$ python -q
>>> import numpy as np
>>> np.set_printoptions(precision=3, suppress=True, linewidth=100, floatmode="fixed")
>>> rnd = lambda a: np.round(a, 3) + 0
>>> M = np.array([[2, 0, 0, -1], [-1, 2, 0, 0], [0, -1, 2, 0], [0, 0, -1, 2]])
>>> M
array([[ 2,  0,  0, -1],
       [-1,  2,  0,  0],
       [ 0, -1,  2,  0],
       [ 0,  0, -1,  2]])
>>> x0 = np.array([8, 2, -1, -1])
>>> target = M @ x0
>>> c, lr = np.zeros(4), 1 / np.linalg.norm(M, 2) ** 2
>>> for i in range(40):
...     c -= lr * M.T @ (M @ c - target)
...     if i % 10 == 0: print(i, round(np.linalg.norm(M @ c - target), 3))
... 
0 7.556
10 1.095
20 0.337
30 0.104
>>> rnd(c)
array([ 7.982,  1.982, -1.018, -1.018])
>>> J = np.load("x.npy")
>>> J
array([[9, 0, 0, 0, 0, 0],
       [9, 1, 0, 0, 0, 0],
       [8, 4, 0, 0, 0, 0],
       [0, 0, 9, 0, 0, 0],
       [0, 0, 9, 1, 0, 0],
       [0, 0, 8, 4, 0, 0],
       [0, 0, 0, 0, 9, 0],
       [0, 0, 0, 0, 9, 1],
       [0, 0, 0, 0, 8, 4]])
>>> hat = J @ np.linalg.solve(J.T @ J, J.T)
>>> print(np.linalg.matrix_rank(np.eye(9) - hat))
3
>>> rnd(np.linalg.eigvalsh(hat))
array([0.000, 0.000, 0.000, 1.000, 1.000, 1.000, 1.000, 1.000, 1.000])
>>> np.trace(hat)
np.float64(6.0)
>>> X = np.load("w.npy")
>>> X
array([[14, 13, 15],
       [13, 14, 15],
       [15, 15, 17]])
>>> print(np.trace(X))
45
>>> X @ X
array([[590, 589, 660],
       [589, 590, 660],
       [660, 660, 739]])
>>> print((X + X.T) / 2)
[[14.000 13.000 15.000]
 [13.000 14.000 15.000]
 [15.000 15.000 17.000]]
>>> print(rnd(np.sort(np.abs(np.linalg.eigvals(X)))))
[ 0.206  1.000 43.794]
>>> rng = np.random.default_rng(7367)
>>> out = M + rng.integers(-2, 3, (4, 3)) @ rng.integers(-2, 3, (3, 4))
>>> out
array([[ 3, -4, -2, -5],
       [-1,  0,  4, -1],
       [-1, -3,  4,  1],
       [ 1,  4, -5,  2]])
>>> out - M
array([[ 1, -4, -2, -4],
       [ 0, -2,  4, -1],
       [-1, -2,  2,  1],
       [ 1,  4, -4,  0]])
>>> np.abs(out - M).sum(axis=1)
array([11,  7,  6,  9])
>>> rnd(np.linalg.svd(out - M, compute_uv=False))
array([7.868, 5.955, 1.907, 0.000])
>>> np.allclose(out, out.T)
False
>>> rnd(np.sort(np.abs(np.linalg.eigvals(out))))
array([0.824, 4.195, 4.750, 4.750])
>>> np.allclose(out @ out.T, out.T @ out)
False
>>> (out + out.T) / 2
array([[ 3.000, -2.500, -1.500, -2.000],
       [-2.500,  0.000,  0.500,  1.500],
       [-1.500,  0.500,  4.000, -2.000],
       [-2.000,  1.500, -2.000,  2.000]])
>>> np.linalg.matrix_power(out, 4)
array([[ 185, -365, -285, -252],
       [ -11,  393, -325,  352],
       [  83,  388, -300,  -85],
       [-104, -510,  551, -129]])
>>> print(rnd(np.linalg.det(out)))
78.0
>>> np.trace(out)
np.int64(9)
>>> print(out @ out)
[[ 10 -26  -5 -23]
 [ -8 -12  23   7]
 [ -3  -4   1  14]
 [  6  19 -16 -10]]
>>> x0 = np.ones(3)
>>> for _ in range(7):
...     x0 = X @ x0
...     x0 /= np.linalg.norm(x0)
...     print(round(x0 @ X @ x0, 3))
... 
43.794
43.794
43.794
43.794
43.794
43.794
43.794
>>> print(rnd(x0))
[0.554 0.554 0.621]
>>> rnd(np.linalg.eigvalsh(X)[-1])
np.float64(43.794)
>>> x0 = np.array([3, 5, 2])
>>> target = X @ x0
>>> target
array([137, 139, 154])
>>> rnd(np.linalg.solve(X, target + X[:, 2]))
array([3.000, 5.000, 3.000])
>>> rnd(np.linalg.solve(X, target))
array([3.000, 5.000, 2.000])
>>> r0 = np.array([3, 4, -6])
>>> W0 = r0[np.abs(np.subtract.outer(np.arange(3), np.arange(3)))]
>>> W0
array([[ 3,  4, -6],
       [ 4,  3,  4],
       [-6,  4,  3]])
>>> # equal to its transpose
>>> x0 = np.array([3, 1, 3])
>>> target = W0 @ x0
>>> target
array([-5, 27, -5])
>>> print(rnd(np.linalg.solve(W0, target)))
[3.000 1.000 3.000]
>>> rnd(np.linalg.solve(W0, 4 * target))
array([12.000,  4.000, 12.000])
>>> print(rnd(np.linalg.solve(W0.T, W0[0])))
[1.000 0.000 0.000]
>>> r0 = np.array([1, 0, 2])
>>> print(np.correlate(W0[0], W0[1], "full"))
[ 12  25   0  -2 -24]
>>> np.convolve(W0[0], r0)
array([  3,   4,   0,   8, -12])
>>> np.array([np.convolve(row, r0, "same") for row in W0])
array([[ 4,  0,  8],
       [ 3, 12,  6],
       [ 4, -9,  8]])
>>> hat = np.triu(np.array([[2, 0, 1], [0, 0, -2], [0, 0, -1]]), 1) + np.eye(3)
>>> out = hat @ W0 @ np.linalg.inv(hat)
>>> np.linalg.matrix_rank(out)
np.int64(3)
>>> np.trace(out), np.trace(W0)
(np.float64(9.0), np.int64(9))
>>> hat @ W0 - W0 @ hat
array([[-6.000,  4.000,  8.000],
       [12.000, -8.000, -4.000],
       [ 0.000,  0.000, 14.000]])
>>> rnd(np.linalg.det(out))
np.float64(-369.0)
>>> idx = rng.permutation(3)
>>> idx
array([1, 0, 2])
>>> out = W0[idx][:, idx]
>>> rnd(np.linalg.det(out)), rnd(np.linalg.det(W0[idx]))
(np.float64(-369.0), np.float64(369.0))
>>> rnd(np.sort(np.abs(np.linalg.eigvals(out))))
array([6.403, 6.403, 9.000])
>>> np.diag(out)
array([3, 3, 3])
>>> x0 = np.array([1, -3, 1])
>>> h1 = np.maximum(W0 @ x0, 0)
>>> h1
array([0, 0, 0])
>>> W0.T @ h1
array([0, 0, 0])
>>> W0 * (h1 > 1e-9)[:, None]
array([[0, 0, 0],
       [0, 0, 0],
       [0, 0, 0]])
>>> np.maximum(W0 @ (3 * x0), 0)
array([0, 0, 0])
>>> mat = np.loadtxt("block2.csv", delimiter=",")
>>> mat
array([[-10.000, -10.000, -10.000, -25.000],
       [  6.000,   6.000,   6.000,  15.000],
       [ 10.000,  10.000,  10.000,  25.000]])
>>> out = np.array([[-3, 2, 2], [3, -1, 3], [2, 1, 3], [-1, 1, 1]])
>>> print(np.linalg.matrix_rank(mat @ out))
1
>>> np.einsum("ij->j", mat)
array([ 6.000,  6.000,  6.000, 15.000])
>>> np.linalg.matrix_rank(np.vstack([mat, out.T]))
np.int64(4)
>>> np.einsum("ij,ij->i", mat, mat)
array([925.000, 333.000, 925.000])
>>> print(np.einsum("ik,kj->ij", mat, out))
[[   5.000  -45.000 -105.000]
 [  -3.000   27.000   63.000]
 [  -5.000   45.000  105.000]]
>>> np.count_nonzero(mat)
np.int64(12)
>>> np.diff(mat, axis=0)
array([[16.000, 16.000, 16.000, 40.000],
       [ 4.000,  4.000,  4.000, 10.000]])
>>> rnd(np.linalg.norm(mat))
np.float64(46.723)
>>> mat - mat[0]
array([[ 0.000,  0.000,  0.000,  0.000],
       [16.000, 16.000, 16.000, 40.000],
       [20.000, 20.000, 20.000, 50.000]])
>>> print(np.linalg.matrix_rank(mat))
1
>>> print(mat.shape)
(3, 4)
>>> mat.sum(axis=0)
array([ 6.000,  6.000,  6.000, 15.000])
>>> np.abs(mat).max()
np.float64(25.0)
>>> r = np.linalg.matrix_rank(mat)
>>> r
np.int64(1)
>>> N = np.linalg.svd(mat)[2][r:].T
>>> N.shape
(4, 3)
>>> np.allclose(mat @ N, 0)
True
>>> rnd(N @ N.T)
array([[ 0.892, -0.108, -0.108, -0.270],
       [-0.108,  0.892, -0.108, -0.270],
       [-0.108, -0.108,  0.892, -0.270],
       [-0.270, -0.270, -0.270,  0.324]])
>>> print([int(np.linalg.matrix_rank(mat[:i])) for i in range(1, len(mat) + 1)])
[1, 1, 1]
>>> [int(np.linalg.matrix_rank(mat[:, :j + 1])) for j in range(4)]
[1, 1, 1, 1]
>>> E = np.loadtxt("arr.csv", delimiter=",")
>>> rnd(E)
array([[ 1.000,  0.000,  0.000,  0.000],
       [ 0.000, -0.500,  0.000,  0.866],
       [ 0.000,  0.000,  1.000,  0.000],
       [ 0.000, -0.866,  0.000, -0.500]])
>>> # splits into 3 blocks
>>> np.allclose(M @ M.T, M.T @ M)
True
>>> (M @ M)[0]
array([ 4,  0,  1, -4])
>>> np.flatnonzero(np.linalg.matrix_power((E != 0) + (E.T != 0) + np.eye(4), 4)[3])
array([1, 3])
>>> rnd(np.linalg.det(E))
np.float64(1.0)
>>> rnd(np.sort(np.linalg.eigvals(E).real))
array([-0.500, -0.500,  1.000,  1.000])
>>> (E != 0).astype(int)
array([[1, 0, 0, 0],
       [0, 1, 0, 1],
       [0, 0, 1, 0],
       [0, 1, 0, 1]])
>>> print((np.linalg.matrix_power((E != 0) + (E.T != 0) + np.eye(4), 4) > 0).astype(int))
[[1 0 0 0]
 [0 1 0 1]
 [0 0 1 0]
 [0 1 0 1]]
>>> ev, vecs = np.linalg.eig(W0)
>>> rnd(ev)
array([-6.403,  9.000,  6.403])
>>> print(rnd(np.sort(np.linalg.eigvals(np.linalg.inv(W0)))))
[-0.156  0.111  0.156]
>>> x0 = np.array([-3, 3, 1, -2])
>>> rnd(np.abs(np.linalg.eigvals(E)))
array([1.000, 1.000, 1.000, 1.000])
>>> rnd(np.linalg.inv(E))
array([[ 1.000,  0.000,  0.000,  0.000],
       [ 0.000, -0.500,  0.000, -0.866],
       [ 0.000,  0.000,  1.000,  0.000],
       [ 0.000,  0.866,  0.000, -0.500]])
>>> rnd(E.T @ (E @ x0))
array([-3.000,  3.000,  1.000, -2.000])
>>> rnd(np.linalg.det(E))
np.float64(1.0)
>>> out = np.array([[1, 2], [2, 4]])
>>> Z = np.kron(out, E)
>>> print(Z.shape)
(8, 8)
>>> rnd(np.linalg.norm(Z, 2)), rnd(np.linalg.norm(out, 2) * np.linalg.norm(E, 2))
(np.float64(5.0), np.float64(5.0))
>>> np.linalg.matrix_rank(Z)
np.int64(4)
>>> A = np.load("run8.npy")
>>> rnd(A)
array([[-0.465,  0.941, -0.642],
       [ 0.941, -1.241,  0.271],
       [-0.642,  0.271,  0.706]])
>>> # looks like rank 2
>>> hat = np.triu(np.array([[1, 1, 1], [1, 1, 0], [-1, 1, -2]]), 1) + np.eye(3)
>>> out = hat @ A @ np.linalg.inv(hat)
>>> rnd(out)
array([[-0.166,  0.137,  0.501],
       [ 0.941, -2.183, -0.670],
       [-0.642,  0.913,  1.348]])
>>> rnd(hat @ A - A @ hat)
array([[ 0.299, -0.505,  1.442],
       [ 0.000, -0.941, -0.941],
       [ 0.000,  0.642,  0.642]])
>>> rnd(np.trace(out)), np.trace(A)
(np.float64(-1.0), np.float64(-1.0))
>>> U, sv, Vt = np.linalg.svd(A)
>>> vecs = Vt[:(sv > 1e-8).sum()]
>>> x0 = A[2] + 4 * A[1] + rng.integers(2) * np.eye(3)[1]
>>> rnd(x0)
array([ 3.123, -4.695,  1.791])
>>> np.linalg.matrix_rank(np.vstack([A, x0]))
np.int64(2)
>>> rnd(np.diag(vecs.T @ vecs))
array([0.525, 0.630, 0.846])
>>> arr = np.array([[-2, 2, 0], [2, -2, -1], [2, 0, -1]])
>>> out = np.linalg.inv(arr)
>>> rnd(np.linalg.slogdet(arr)[0])
np.float64(-1.0)
>>> arr @ out
array([[1.000, 0.000, 0.000],
       [0.000, 1.000, 0.000],
       [0.000, 0.000, 1.000]])
>>> rnd(np.linalg.inv(out))
array([[-2.000,  2.000,  0.000],
       [ 2.000, -2.000, -1.000],
       [ 2.000,  0.000, -1.000]])
>>> x0 = np.array([1, -5, -1])
>>> target = arr @ x0
>>> target
array([-12,  13,   3])
>>> rnd(np.linalg.solve(arr, target))
array([ 1.000, -5.000, -1.000])
